>>> import numpy as np
>>> np.set_printoptions(precision=3, suppress=True, linewidth=140)
>>> def tidy(a):
...     return np.round(a, 3) + 0
... 
>>> data = np.abs(np.array([[-2, -2, -3], [1, 2, 3], [1, 3, 3]])) + np.eye(3)
>>> data = data / data.sum(axis=1, keepdims=True)
>>> tidy(data)
array([[0.375, 0.25 , 0.375],
       [0.143, 0.429, 0.429],
       [0.125, 0.375, 0.5  ]])
>>> ev, evecs = np.linalg.eig(data)
>>> tidy(np.sort(np.linalg.eigvals(np.linalg.inv(data))))
array([ 1.   ,  4.204, 15.225])
>>> tidy(np.sort(np.linalg.eigvals(data @ data)))
array([0.004, 0.057, 1.   ])
>>> ang = np.radians(135)
>>> Rm = np.eye(3)
>>> Rm[1, 1] = Rm[0, 0] = np.cos(ang)
>>> Rm[1, 0], Rm[0, 1] = -np.sin(ang), np.sin(ang)
>>> tidy(Rm)
array([[-0.707,  0.707,  0.   ],
       [-0.707, -0.707,  0.   ],
       [ 0.   ,  0.   ,  1.   ]])
>>> other = data @ Rm.T
>>> tidy(np.abs(other - data).max(axis=0))
array([0.463, 0.833, 0.   ])
>>> np.allclose(data @ data.T, other @ other.T)
True
>>> tidy(other)
array([[-0.088, -0.442,  0.375],
       [ 0.202, -0.404,  0.429],
       [ 0.177, -0.354,  0.5  ]])
>>> tidy(np.linalg.det(Rm)), tidy(np.trace(Rm))
(np.float64(1.0), np.float64(-0.414))
>>> tidy(np.linalg.svd(data, compute_uv=False)), tidy(np.linalg.svd(other, compute_uv=False))
(array([1.038, 0.237, 0.063]), array([1.038, 0.237, 0.063]))
>>> tidy(np.linalg.matrix_power(data, 2))
array([[0.223, 0.342, 0.435],
       [0.168, 0.38 , 0.452],
       [0.163, 0.379, 0.458]])
>>> data.sum(axis=1)
array([1., 1., 1.])
>>> tidy(np.sort(np.abs(np.linalg.eigvals(data)))[::-1])
array([1.   , 0.238, 0.066])
>>> tidy(np.linalg.matrix_power(data, 100))
array([[0.176, 0.373, 0.451],
       [0.176, 0.373, 0.451],
       [0.176, 0.373, 0.451]])
>>> p = np.eye(3)[1]
>>> for _ in range(4):
...     p = p @ data
...     print(p.round(3))
... 
[0.143 0.429 0.429]
[0.168 0.38  0.452]
[0.174 0.374 0.452]
[0.175 0.373 0.452]
>>> P = np.triu(np.array([[-2, 0, -8], [0, 0, -6], [-8, -9, -7]]), 1) + np.eye(3)
>>> other = P @ data @ np.linalg.inv(P)
>>> tidy(np.poly(other))
array([ 1.   , -1.304,  0.319, -0.016])
>>> x = np.array([0, 3, -2])
>>> a = np.maximum(data @ x, 0)
>>> tidy(data * (a > 1e-9)[:, None])
array([[0.   , 0.   , 0.   ],
       [0.143, 0.429, 0.429],
       [0.125, 0.375, 0.5  ]])
>>> tidy(np.tanh(data @ x))
array([0.   , 0.404, 0.124])
>>> tidy(np.maximum(data @ x, 0) - np.maximum(-data @ x, 0))
array([0.   , 0.429, 0.125])
>>> tidy(data.T @ a)
array([0.077, 0.231, 0.246])
>>> tidy(np.maximum(data @ (3 * x), 0))
array([0.   , 1.286, 0.375])
>>> J = np.load("w.npy")
>>> J
array([[3, 0, 0, 0],
       [0, 2, 0, 0],
       [0, 0, 3, 0],
       [0, 0, 0, 2]])
>>> [int(np.linalg.matrix_rank(np.linalg.matrix_power(J, p))) for p in range(1, 5)]
[4, 4, 4, 4]
>>> np.linalg.matrix_rank(J - J[0, 0] * np.eye(4))
np.int64(2)
>>> K = np.load("sample5.npy")
>>> K
array([[ 1, -2,  4],
       [ 1, -1,  1],
       [ 1,  0,  0]])
>>> P = np.triu(np.array([[0, 6, 3], [7, 4, 6], [4, 4, 7]]), 1) + np.eye(3)
>>> other = P @ K @ np.linalg.inv(P)
>>> np.linalg.matrix_rank(other)
np.int64(3)
>>> P @ K - K @ P
array([[  9., -12.,  15.],
       [  6.,  -6.,   3.],
       [  0.,  -6.,  -3.]])
>>> np.trace(other), np.trace(K)
(np.float64(0.0), np.int64(0))
>>> O = K.astype(float).copy()
>>> for j in range(3):
...     O[:, j] -= O[:, :j] @ (O[:, :j].T @ O[:, j])
...     O[:, j] /= np.linalg.norm(O[:, j])
... 
>>> tidy(O)
array([[ 0.577, -0.707,  0.408],
       [ 0.577,  0.   , -0.816],
       [ 0.577,  0.707,  0.408]])
>>> np.kron(np.eye(2, dtype=int), K)
array([[ 1, -2,  4,  0,  0,  0],
       [ 1, -1,  1,  0,  0,  0],
       [ 1,  0,  0,  0,  0,  0],
       [ 0,  0,  0,  1, -2,  4],
       [ 0,  0,  0,  1, -1,  1],
       [ 0,  0,  0,  1,  0,  0]])
>>> np.einsum("ij,ji->", K, K)
np.int64(6)
>>> tidy(np.linalg.eigvals(K))
array([ 2., -1., -1.])
>>> tidy(np.poly(K))
array([ 1.,  0., -3., -2.])
>>> tidy(np.linalg.det(K[::-1]))
np.float64(-2.0)
>>> w1 = np.array([[-8, 3, -6, -6], [6, 3, -6, 2], [-7, -1, -7, 2]])
>>> b = np.array([2, 1, 2, 2])
>>> H = np.maximum(K @ w1 + b, 0)
>>> (H > 0).astype(int)
array([[0, 0, 0, 0],
       [0, 0, 0, 0],
       [0, 1, 0, 0]])
>>> W2 = np.array([[-4, -6, 0], [-4, 6, -1], [3, -8, -6], [6, 0, -8]])
>>> H @ W2
array([[  0,   0,   0],
       [  0,   0,   0],
       [-16,  24,  -4]])
>>> w1 @ W2
array([[-34, 114,  81],
       [-42,  30,  17],
       [ 23,  92,  27]])
>>> ang = np.radians(135)
>>> Rm = np.eye(3)
>>> Rm[2, 2] = Rm[0, 0] = np.cos(ang)
>>> Rm[2, 0], Rm[0, 2] = -np.sin(ang), np.sin(ang)
>>> tidy(Rm)
array([[-0.707,  0.   ,  0.707],
       [ 0.   ,  1.   ,  0.   ],
       [-0.707,  0.   , -0.707]])
>>> other = K @ Rm.T
>>> tidy(np.abs(other - K).max(axis=0))
array([1.707, 0.   , 7.536])
>>> tidy(np.linalg.svd(K, compute_uv=False)), tidy(np.linalg.svd(other, compute_uv=False))
(array([4.845, 1.185, 0.348]), array([4.845, 1.185, 0.348]))
>>> E = np.array([[-2, -2, -3], [2, 1, -3], [2, 1, -3]])
>>> r = np.linalg.matrix_rank(E)
>>> r
np.int64(2)
>>> null = np.linalg.svd(E)[2][r:].T
>>> np.allclose(E @ null, 0)
True
>>> tidy(null @ null.T)
array([[ 0.354, -0.472,  0.079],
       [-0.472,  0.629, -0.105],
       [ 0.079, -0.105,  0.017]])
>>> tidy(E @ null)
array([[0.],
       [0.],
       [0.]])
>>> u, v = E[1], E[2]
>>> u @ u
np.int64(14)
>>> u @ v
np.int64(14)
>>> p = (u @ v) / (u @ u) * u
>>> p
array([ 2.,  1., -3.])
>>> (v - p) @ u
np.float64(0.0)
>>> np.linalg.matrix_rank(np.outer(u, v))
np.int64(1)
>>> v - p
array([0., 0., 0.])
>>> np.outer(u, v)
array([[ 4,  2, -6],
       [ 2,  1, -3],
       [-6, -3,  9]])
>>> tidy(np.abs(np.linalg.eigvals(E)).max())
np.float64(3.742)
>>> E.inv()
Traceback (most recent call last):
  File "<python-input-87>", line 1, in <module>
    E.inv()
    ^^^^^
AttributeError: 'numpy.ndarray' object has no attribute 'inv'
>>> ev, evecs = np.linalg.eigh(J)
>>> tidy(np.linalg.eigvalsh(J + -1 * np.eye(4)))
array([1., 1., 2., 2.])
>>> tidy(np.linalg.eigvalsh(J @ J))
array([4., 4., 9., 9.])
>>> ev.sum(), np.trace(J)
(np.float64(10.0), np.int64(10))
>>> ev
array([2., 2., 3., 3.])
>>> (ev > 1e-8).sum(), (ev < -1e-8).sum()
(np.int64(4), np.int64(0))
>>> mat = np.loadtxt("layer14.csv", delimiter=",")
>>> tidy(mat)
array([[ -1.162,  -4.613,   3.   ],
       [ -4.689,  -3.437,   3.   ],
       [ -3.704,  -3.765,   3.   ],
       [ -5.344,  -3.219,   3.   ],
       [ -0.947,  -4.684,   3.   ],
       [ -1.936,  -4.355,   3.   ],
       [ -3.707,  -3.764,   3.   ],
       [-10.454,  -1.515,   3.   ],
       [ -3.133,  -3.956,   3.   ],
       [ -5.634,  -3.122,   3.   ],
       [ -6.992,  -2.669,   3.   ],
       [ -1.53 ,  -4.49 ,   3.   ],
       [ -2.66 ,  -4.113,   3.   ],
       [  0.934,  -5.311,   3.   ]])
>>> # rank 2
>>> left, sigma, Vt = np.linalg.svd(mat)
>>> evecs = Vt[:(sigma > 1e-8).sum()]
>>> rng = np.random.default_rng(2074)
>>> x = mat[11] + 4 * mat[2] + rng.integers(2) * np.eye(3)[2]
>>> tidy(x)
array([-16.346, -19.551,  15.   ])
>>> np.linalg.matrix_rank(np.vstack([mat, x]))
np.int64(2)
>>> np.allclose(evecs.T @ evecs @ x, x)
True
>>> tidy(np.linalg.norm(mat, 2) / np.linalg.norm(mat))
np.float64(0.918)
>>> left, sigma, Vt = np.linalg.svd(mat, full_matrices=False)
>>> tidy(sigma)
array([23.088,  9.988,  0.   ])
>>> tidy(sigma / sigma[0])
array([1.   , 0.433, 0.   ])
>>> tidy(np.cumsum(sigma ** 2) / np.sum(sigma ** 2))
array([0.842, 1.   , 1.   ])
>>> tidy(np.sqrt((sigma ** 2).sum())), tidy(np.linalg.norm(mat))
(np.float64(25.156), np.float64(25.156))
>>> tidy(left.T @ mat @ Vt.T)
array([[23.088,  0.   ,  0.   ],
       [ 0.   ,  9.988,  0.   ],
       [ 0.   ,  0.   ,  0.   ]])
>>> tidy(Vt @ Vt.T)
array([[1., 0., 0.],
       [0., 1., 0.],
       [0., 0., 1.]])
>>> np.allclose(left * sigma @ Vt, mat)
True
>>> left.shape, sigma.shape, Vt.shape
((14, 3), (3,), (3, 3))
>>> m1 = np.load("mat.npy")
>>> m1
array([[ 1.719,  0.785, -1.939],
       [ 0.101,  0.31 , -2.153],
       [ 2.964,  0.755,  2.69 ],
       [ 0.015,  0.05 , -0.006],
       [-3.223, -0.983, -0.359],
       [-3.923, -1.061, -1.593],
       [-1.603, -0.557, -0.097],
       [ 3.935,  1.084,  1.588],
       [-4.569, -1.24 , -2.84 ],
       [-0.167, -0.299,  2.332],
       [-0.002,  0.046, -0.006],
       [ 3.901,  1.039,  1.636],
       [-4.658, -1.159, -2.795],
       [-2.462, -0.864,  0.704]])
>>> left, sigma, Vt = np.linalg.svd(m1)
>>> tidy(sigma)
array([12.326,  4.743,  0.157])
>>> np.argmax(sigma[:-1] / (sigma[1:] + 1e-6)) + 1
np.int64(2)
>>> other = left[:, :2] @ np.diag(sigma[:2]) @ Vt[:2]
>>> tidy(np.linalg.norm(m1 - other, 2)), tidy(sigma[2])
(np.float64(0.157), np.float64(0.157))
>>> np.linalg.matrix_rank(m1, rtol=0.05)
np.int64(2)
>>> tidy(np.abs(m1 - other).max())
np.float64(0.077)
>>> np.linalg.matrix_rank(other)
np.int64(2)
>>> tidy(np.linalg.norm(m1 - other) / np.linalg.norm(m1))
np.float64(0.012)
